$ python3 -q
>>> import numpy as np
>>> np.set_printoptions(suppress=True, linewidth=140)
>>> W0 = np.load("case5.npy")
>>> print(W0)
[[-3. -2.  0.  0.  0.]
 [ 3.  3.  0.  0.  0.]
 [ 0.  0. -1. -1.  2.]
 [ 0.  0. -1.  0.  1.]
 [ 0.  0.  1.  0.  2.]]
>>> # 2 groups of indices that never mix
>>> gram = W0.T @ W0
>>> print(gram)
[[18. 15.  0.  0.  0.]
 [15. 13.  0.  0.  0.]
 [ 0.  0.  3.  1. -1.]
 [ 0.  0.  1.  1. -2.]
 [ 0.  0. -1. -2.  9.]]
>>> print(np.linalg.matrix_rank(gram))
5
>>> print(np.round(np.linalg.eigvalsh(gram)[::-1], 2))
[30.71  9.69  3.    0.31  0.29]
>>> print(np.allclose(gram, gram.T))
True
>>> hat = np.triu(np.array([[0, 2, 2, 1, 1],
...     [2, 2, 1, 2, 0],
...     [1, 1, 1, 2, 0],
...     [2, 1, 0, 2, 2],
...     [0, 1, 2, 2, 1]]), 1) + np.eye(5)
>>> B = hat @ W0 @ np.linalg.inv(hat)
>>> print(np.round(np.poly(B), 2))
[ 1. -1. -8.  6. 15. -9.]
>>> K = np.loadtxt("w.csv", delimiter=",")
>>> print(K)
[[ 2.  2. -1. -1.]
 [ 2.  0. -2. -2.]
 [-1. -2. -6. -6.]
 [-1. -2. -6.  4.]]
>>> rng = np.random.default_rng(1851)
>>> lab = rng.permutation(4)
>>> print(lab)
[3 2 0 1]
>>> B = K[lab][:, lab]
>>> print(np.allclose(B, K))
False
>>> print(np.round(np.sort(np.abs(np.linalg.eigvals(B))), 2))
[1.   3.51 7.1  9.61]
>>> print(round(np.linalg.det(B), 2), round(float(np.linalg.det(K[lab])), 2))
240.0 -240.0
>>> print(np.trace(B))
0.0
>>> ev, evecs = np.linalg.eigh(K)
>>> print(np.round(ev.sum(), 2), np.trace(K))
0.0 0.0
>>> print(np.round(np.linalg.svd(K, compute_uv=False), 2))
[9.61 7.1  3.51 1.  ]
>>> print(np.round(evecs.T @ evecs, 2) + 0)
[[1. 0. 0. 0.]
 [0. 1. 0. 0.]
 [0. 0. 1. 0.]
 [0. 0. 0. 1.]]
>>> print(ev.round(2))
[-9.61 -1.    3.51  7.1 ]
>>> q, r_ = np.linalg.qr(K)
>>> print(np.round(abs(r_[0, 0]), 2), np.round(np.linalg.norm(K[:, 0]), 2))
3.16 3.16
>>> print(np.round(q @ r_, 2) + 0)
[[ 2.  2. -1. -1.]
 [ 2.  0. -2. -2.]
 [-1. -2. -6. -6.]
 [-1. -2. -6.  4.]]
>>> print(np.trace(q @ q.T))
4.0
>>> print(r_.round(2))
[[-3.16 -2.53 -1.9   1.26]
 [ 0.    2.37  7.27  2.2 ]
 [ 0.    0.    4.54  0.76]
 [ 0.    0.    0.    7.07]]
>>> print(np.round(np.abs(np.diag(r_)), 2))
[3.16 2.37 4.54 7.07]
>>> print(np.round(q.T @ q, 2) + 0)
[[1. 0. 0. 0.]
 [0. 1. 0. 0.]
 [0. 0. 1. 0.]
 [0. 0. 0. 1.]]
>>> r0 = np.array([-1, -2, 0, 0])
>>> B = K + np.outer(r0, np.eye(4)[1])
>>> print(np.linalg.matrix_rank(np.linalg.inv(B) - np.linalg.inv(K), tol=1e-8))
1
>>> mat = np.load("x.npy")
>>> print(mat)
[[  6.25  10.26  26.86]
 [ 11.95  18.17  35.7 ]
 [-12.34 -11.92  17.86]
 [ 17.75  24.23  27.12]]
>>> q = mat.astype(float).copy()
>>> for j in range(3):
...     q[:, j] -= q[:, :j] @ (q[:, :j].T @ q[:, j])
...     q[:, j] /= np.linalg.norm(q[:, j])
... 
>>> print(np.round(q.T @ mat, 2) + 0)
[[25.48 33.69 33.58]
 [ 0.    5.43 43.69]
 [ 0.    0.    3.83]]
>>> print(q.round(2))
[[ 0.25  0.37  0.67]
 [ 0.47  0.44  0.24]
 [-0.48  0.81 -0.32]
 [ 0.7   0.14 -0.62]]
>>> print(np.round(q.T @ q, 2) + 0)
[[1. 0. 0.]
 [0. 1. 0.]
 [0. 0. 1.]]
>>> x0 = np.array([-1, -1, 1])
>>> y = q @ x0
>>> print(np.round(np.linalg.pinv(q) @ q, 2) + 0)
[[1. 0. 0.]
 [0. 1. 0.]
 [0. 0. 1.]]
>>> print(y.round(2))
[ 0.06 -0.67 -0.65 -1.46]
>>> print(np.round(np.linalg.lstsq(q, y)[0], 2))
[-1. -1.  1.]
>>> y = y + 0.1 * rng.normal(size=4)
>>> print(y.round(2))
[ 0.06 -0.76 -0.62 -1.4 ]
>>> coef, *_ = np.linalg.lstsq(q, y)
>>> print([round(float(np.linalg.norm(np.linalg.solve(q.T @ q + lam * np.eye(3), q.T @ y))), 2) for lam in (0, 1, 10, 100)])
[1.71, 0.85, 0.16, 0.02]
>>> print(round(np.linalg.norm(y - q @ coef), 2))
0.09
>>> print(np.round(q.T @ (y - q @ coef), 2) + 0)
[0. 0. 0.]
>>> hat = mat @ np.linalg.solve(mat.T @ mat, mat.T)
>>> print(np.round((np.eye(4) - hat) @ mat, 2) + 0)
[[0. 0. 0.]
 [0. 0. 0.]
 [0. 0. 0.]
 [0. 0. 0.]]
>>> print(np.round(hat @ mat[:, 2], 2))
[26.86 35.7  17.86 27.12]
>>> M = np.array([[2, 2, 3, -1], [-1, 2, 2, 3], [3, -1, 2, 2], [2, 3, -1, 2]])
>>> lab = rng.permutation(4)
>>> print(lab)
[3 1 2 0]
>>> B = M[lab][:, lab]
>>> print(B)
[[ 2  3 -1  2]
 [ 3  2  2 -1]
 [ 2 -1  2  3]
 [-1  2  3  2]]
>>> print(np.trace(B))
8
>>> print(np.allclose(B, M))
False
>>> feats = np.array([[1.36, 28.7, -29.88],
...     [-1.22, 31.37, -30.26],
...     [1.31, 29.88, -28.01],
...     [0.48, 29.46, -29.28],
...     [1.52, 28.85, -29.74],
...     [-0.66, 31.79, -30.38],
...     [1.09, 30.54, -29.5],
...     [1.73, 30.76, -28.99],
...     [-0.87, 29.27, -31.34],
...     [0.67, 28.4, -29.14],
...     [0.83, 29.23, -31.0],
...     [-0.98, 29.23, -30.63],
...     [0.04, 31.01, -28.64],
...     [0.8, 28.46, -31.28],
...     [0.56, 30.25, -29.37],
...     [1.02, 30.31, -29.78],
...     [0.66, 28.73, -29.17],
...     [-2.09, 28.59, -29.6],
...     [2.5, 29.72, -29.84],
...     [-0.61, 29.75, -29.18]])
>>> r0, v = mat[0], mat[2]
>>> print(round(float(r0 @ r0), 2))
865.79
>>> pr = (r0 @ v) / (r0 @ r0) * r0
>>> print(pr.round(2))
[2.02 3.32 8.7 ]
>>> print(round(np.linalg.norm(r0 + v) ** 2 + np.linalg.norm(r0 - v) ** 2, 2))
2958.26
>>> feats @ feats
Traceback (most recent call last):
  File "<python-input-72>", line 1, in <module>
    feats @ feats
    ~~~~~~^~~~~~~
ValueError: matmul: Input operand 1 has a mismatch in its core dimension 0, with gufunc signature (n?,k),(k,m?)->(n?,m?) (size 20 is different from 3)
>>> gram = feats.T @ feats
>>> print(np.round(np.linalg.svd(feats, compute_uv=False) ** 2, 2))
[35378.5     25.98    18.91]
>>> print(round(np.trace(gram), 2), np.round((feats ** 2).sum(), 2))
35423.38 35423.38
>>> print((feats @ feats.T).shape)
(20, 20)
>>> print(np.linalg.matrix_rank(gram))
3
>>> Ac = feats - feats.mean(axis=0)
>>> evecs = np.linalg.svd(Ac)[2][:1]
>>> B = Ac - Ac @ evecs.T @ evecs
>>> print(np.round(B.std(axis=0), 2))
[0.26 0.97 0.74]
>>> print(np.round(np.cov(Ac @ evecs.T, rowvar=False), 2))
1.44
>>> print(round(np.linalg.norm(B) / np.linalg.norm(Ac), 2))
0.73
>>> print(np.round((Ac @ evecs.T).std(axis=0), 2))
[1.17]
>>> print(np.round(np.diag(evecs.T @ evecs), 2))
[0.87 0.01 0.11]
>>> lab = rng.integers(0, 3, 4)
>>> A = np.array([[-1, 2, -1, 0], [2, 2, -1, -2], [1, 0, -2, 2], [-1, -2, -2, -2]]) * (lab[:, None] == lab)
>>> print(A)
[[-1  0  0  0]
 [ 0  2  0 -2]
 [ 0  0 -2  0]
 [ 0 -2  0 -2]]
>>> ev, evecs = np.linalg.eig(A)
>>> print(np.round(np.sort(np.linalg.eigvals(A @ A)), 2))
[1. 4. 8. 8.]
>>> print(np.prod(ev))
-16.0
>>> hat = np.triu(np.array([[0, 4, 5, 4], [4, -2, 5, -1], [5, -1, 1, -2], [4, -2, 5, 5]]), 1) + np.eye(4)
>>> B = hat @ A @ np.linalg.inv(hat)
>>> print(round(float(np.linalg.det(B)), 2))
-16.0
>>> print(B)
[[ -1.   4. -25. -58.]
 [  0.   4. -30. -56.]
 [  0.   4. -22. -36.]
 [  0.  -2.  10.  16.]]
>>> x0 = np.array([1, 3, 0, 3])
>>> y = A @ x0
>>> coef, lr = np.zeros(4), 1 / np.linalg.norm(A, 2) ** 2
>>> for i in range(200):
...     coef -= lr * A.T @ (A @ coef - y)
...     if i % 50 == 0: print(i, round(np.linalg.norm(A @ coef - y), 2))
... 
0 0.88
50 0.0
100 0.0
150 0.0
>>> print(round(float(np.linalg.cond(A)), 2))
2.83
>>> print(coef.round(2))
[1. 3. 0. 3.]
>>> ev, evecs = np.linalg.eigh(A)
>>> print(np.round(np.linalg.eigvalsh(A @ A), 2))
[1. 4. 8. 8.]
>>> print(np.unique(ev.round(6) + 0, return_counts=True)[1])
[1 1 1 1]
>>> B = np.array([[2, 3, 3, -3, -1],
...     [0, 2, 1, 3, 3],
...     [2, -3, -2, -2, 2],
...     [-3, 2, 1, -3, 0],
...     [3, 0, 2, 1, 0]])
>>> m1 = np.triu(B)
>>> print(m1)
[[ 2  3  3 -3 -1]
 [ 0  2  1  3  3]
 [ 0  0 -2 -2  2]
 [ 0  0  0 -3  0]
 [ 0  0  0  0  0]]
>>> U, sig, VT = np.linalg.svd(m1, full_matrices=False)
>>> print((sig > 1e-8).sum())
4
>>> print(np.round(U.T @ U, 2) + 0)
[[1. 0. 0. 0. 0.]
 [0. 1. 0. 0. 0.]
 [0. 0. 1. 0. 0.]
 [0. 0. 0. 1. 0.]
 [0. 0. 0. 0. 1.]]
>>> print(np.abs(U[:, 0]).round(6).argmax())
0
>>> print(np.round(sig / sig[0], 2))
[1.   0.81 0.59 0.11 0.  ]
>>> print(U.shape, sig.shape, VT.shape)
(5, 5) (5,) (5, 5)
>>> J = np.load("block16.npy")
>>> print(J)
[[-3.  0.  0.  0.  0.]
 [ 0.  3.  2. -3.  1.]
 [ 0.  1.  1. -1.  2.]
 [ 0.  1. -3. -1.  3.]
 [ 0.  2.  2. -2. -2.]]
>>> # 2 blocks once reordered
>>> U, sig, VT = np.linalg.svd(J)
>>> print(sig.round(2) + 0)
[6.07 5.07 3.   1.85 0.  ]
>>> B = U[:, :4] @ np.diag(sig[:4]) @ VT[:4]
>>> print(np.linalg.matrix_rank(J, rtol=0.05))
4
>>> print(np.linalg.matrix_rank(B))
4
